$ python3 -q
>>> import numpy as np
>>> from numpy import linalg as LA
>>> np.set_printoptions(precision=3, suppress=True, linewidth=200)
>>> def rnd(a):
...     return np.round(a, 3) + 0
... 
>>> A = np.load("a.npy")
>>> A
array([[ 0,  6, -1, -6],
       [-6,  0, -2,  5],
       [ 1,  2,  0, -6],
       [ 6, -5,  6,  0]])
>>> # antisymmetric, zero diagonal
>>> def softmax(z):
...     e = np.exp(z - z.max(axis=-1, keepdims=True))
...     return e / e.sum(axis=-1, keepdims=True)
... 
>>> rnd(softmax(A).sum(axis=1))
array([1., 1., 1., 1.])
>>> print(rnd(softmax(A[3] + -3)))
[0.499 0.    0.499 0.001]
>>> scores = A @ A.T / np.sqrt(4)
>>> rnd(softmax(scores))
array([[1.   , 0.   , 0.   , 0.   ],
       [0.   , 1.   , 0.   , 0.   ],
       [0.971, 0.   , 0.029, 0.   ],
       [0.   , 0.   , 0.   , 1.   ]])
>>> print(softmax(scores).round(6).argmax(axis=1))
[0 1 0 3]
>>> A2 = LA.inv(A)
>>> rnd(LA.cond(A))
np.float64(7.123)
>>> rnd(LA.inv(A2))
array([[ 0.,  6., -1., -6.],
       [-6.,  0., -2.,  5.],
       [ 1.,  2.,  0., -6.],
       [ 6., -5.,  6.,  0.]])
>>> O, evecs = LA.qr(A[:, :1])[0], LA.qr(A[:, 1:])[0]
>>> sigma = LA.svd(O.T @ evecs, compute_uv=False)
>>> (sigma > 0.9).sum()
np.int64(1)
>>> rng = np.random.default_rng(3030)
>>> labels = rng.permutation(4)
>>> print(labels)
[1 3 0 2]
>>> A2 = A[labels][:, labels]
>>> print(np.diag(A2))
[0 0 0 0]
>>> x = np.array([0, 1, 1, 0])
>>> x @ A @ x
np.int64(0)
>>> rnd(LA.eigvals(A).real)
array([0., 0., 0., 0.])
>>> O = LA.solve(np.eye(4) - A, np.eye(4) + A)
>>> print(rnd(O @ O.T))
[[1. 0. 0. 0.]
 [0. 1. 0. 0.]
 [0. 0. 1. 0.]
 [0. 0. 0. 1.]]
>>> rnd(LA.det(O))
np.float64(1.0)
>>> m1 = np.array([[0, -5, 0, -2], [0, 0, 2, -4], [0, 0, 0, 0], [0, 0, 0, 0]])
>>> m1
array([[ 0, -5,  0, -2],
       [ 0,  0,  2, -4],
       [ 0,  0,  0,  0],
       [ 0,  0,  0,  0]])
>>> A2 = np.array([[1, -3, 0], [0, 0, -2], [2, 1, 1], [-3, 0, 0]])
>>> LA.matrix_rank(m1 @ A2)
np.int64(2)
>>> print(np.vstack([m1, A2.T]).shape)
(7, 4)
>>> np.einsum("ij->j", m1)
array([ 0, -5,  2, -6])
